>>> import numpy as np
>>> from numpy import linalg as LA
>>> np.set_printoptions(suppress=True, linewidth=140)
>>> E = np.loadtxt("case5.csv", delimiter=",")
>>> E
array([[-2.,  0.],
       [ 2.,  2.]])
>>> # triangular: eigenvalues sit on the diagonal
>>> np.round(LA.norm(E) ** 2 / LA.norm(E, 2) ** 2, 2)
np.float64(1.15)
>>> round(float(LA.norm(E, "nuc")), 2)
4.47
>>> np.round(LA.norm(E, axis=0), 2)
array([2.83, 2.  ])
>>> LA.norm(E, axis=1).argmax()
np.int64(1)
>>> E[1] @ E[0]
np.float64(-4.0)
>>> np.round(LA.norm(E[1] - E[0]), 2)
np.float64(4.47)
>>> round(float(LA.norm(E, 2)), 2)
3.24
>>> x = np.array([0, 2])
>>> h = np.maximum(E @ x, 0)
>>> E.T @ h
array([8., 8.])
>>> h
array([0., 4.])
>>> A2 = E[0, 0] * E[1:] - np.outer(E[1:, 0], E[0])
>>> A2
array([[ 0., -4.]])
>>> LA.matrix_rank(A2), LA.matrix_rank(E)
(np.int64(1), np.int64(2))
>>> np.flatnonzero(~A2.round(6).any(axis=1))
array([], dtype=int64)
>>> rng = np.random.default_rng(577)
>>> labels = rng.permutation(2)
>>> labels
array([1, 0])
>>> A2 = E[labels][:, labels]
>>> A2
array([[ 2.,  2.],
       [ 0., -2.]])
>>> np.diag(A2)
array([ 2., -2.])
>>> round(float(LA.det(A2)), 2), round(float(LA.det(E[labels])), 2)
(-4.0, 4.0)
>>> Q, R = LA.qr(E)
>>> np.round(Q.T @ Q, 2) + 0
array([[1., 0.],
       [0., 1.]])
>>> round(float(np.trace(Q @ Q.T)), 2)
2.0
>>> R.round(2)
array([[2.83, 1.41],
       [0.  , 1.41]])
>>> f = np.array([-1, -2, 1])
>>> M = f[np.abs(np.subtract.outer(np.arange(3), np.arange(3)))]
>>> M
array([[-1, -2,  1],
       [-2, -1, -2],
       [ 1, -2, -1]])
>>> # symmetric, so the eigenvalues are real
>>> A2 = LA.inv(E)
>>> np.round(LA.det(E) * A2, 2)
array([[ 2.,  0.],
       [-2., -2.]])
>>> np.round(LA.inv(A2), 2)
array([[-2., -0.],
       [ 2.,  2.]])
>>> A2
array([[-0.5, -0. ],
       [ 0.5,  0.5]])
>>> W = np.array([[2, 3, 2, 0, 1, 3], [1, 0, 1, 2, 2, 2]])
>>> beta = np.array([3, 0, 0, 1, 1, 0])
>>> hid = np.maximum(A2 @ W + beta, 0)
>>> (hid > 0).astype(int)
array([[1, 0, 0, 1, 1, 0],
       [1, 1, 1, 1, 1, 1]])
>>> (hid > 0).mean(axis=0)
array([1. , 0.5, 0.5, 1. , 1. , 0.5])
>>> LA.matrix_rank(hid)
np.int64(2)
>>> cent = np.array([[7, 2], [2, 7], [4, 6], [3, 8], [9, 9], [8, 2]])
>>> (hid @ cent).round(6).argmax(axis=1)
array([0, 0])
>>> x = np.array([-1, 0, 1])
>>> y = M @ x
>>> y
array([ 2,  0, -2])
>>> np.round(LA.solve(M, y + M[:, 1]), 2)
array([-1.,  1.,  1.])
>>> np.round(LA.solve(M, M[:, 2]), 2)
array([-0., -0.,  1.])
>>> np.round(LA.solve(M.T, M[0]), 2)
array([ 1., -0.,  0.])
>>> np.round(LA.solve(M, y), 2)
array([-1., -0.,  1.])
>>> LA.matrix_rank(M)
np.int64(3)
>>> np.round(LA.norm(M), 2)
np.float64(4.58)
>>> np.abs(M).max()
np.int64(2)
>>> M.sum(axis=0)
array([-2, -5, -2])
>>> np.round(M.mean(axis=0), 2)
array([-0.67, -1.67, -0.67])
>>> M - M[0]
array([[ 0,  0,  0],
       [-1,  1, -3],
       [ 2,  0, -2]])
>>> t = np.sort(rng.uniform(-2, 2, 24))
>>> X = np.c_[t, t ** 2, t ** 3] @ np.array([[9, 4, 2], [6, 4, 0], [6, 0, 0]])
>>> X.round(2)
array([[-41.52,   7.9 ,  -3.98],
       [-38.63,   7.28,  -3.88],
       [-36.36,   6.79,  -3.79],
       [-35.58,   6.62,  -3.76],
       [-25.48,   4.29,  -3.3 ],
       [-11.18,   0.59,  -2.26],
       [-10.4 ,   0.38,  -2.17],
       [ -9.03,   0.01,  -2.  ],
       [ -7.12,  -0.48,  -1.72],
       [ -5.18,  -0.88,  -1.35],
       [ -3.66,  -1.  ,  -0.98],
       [ -1.76,  -0.69,  -0.44],
       [ -1.75,  -0.69,  -0.44],
       [  0.28,   0.13,   0.06],
       [  0.62,   0.28,   0.13],
       [  1.39,   0.64,   0.28],
       [  3.  ,   1.38,   0.54],
       [  4.91,   2.22,   0.8 ],
       [  7.3 ,   3.22,   1.05],
       [ 12.58,   5.22,   1.49],
       [ 28.53,  10.2 ,   2.35],
       [ 53.31,  16.41,   3.17],
       [ 54.19,  16.61,   3.2 ],
       [ 56.82,  17.2 ,   3.27]])
>>> D = LA.norm(X[:, None] - X[None], axis=-1)
>>> np.flatnonzero(D[10] < D.mean() / 2)
array([ 5,  6,  7,  8,  9, 10, 11, 12, 13, 14, 15, 16, 17, 18])
>>> LA.matrix_rank(D ** 2)
np.int64(5)
>>> (D + 1e9 * np.eye(24)).round(6).argmin(axis=1)
array([ 1,  2,  3,  2,  3,  6,  5,  6,  7, 10,  9, 12, 11, 14, 13, 14, 15, 16, 17, 18, 19, 22, 21, 22])
>>> D.mean(axis=1).argmax()
np.int64(23)
>>> D.shape
(24, 24)
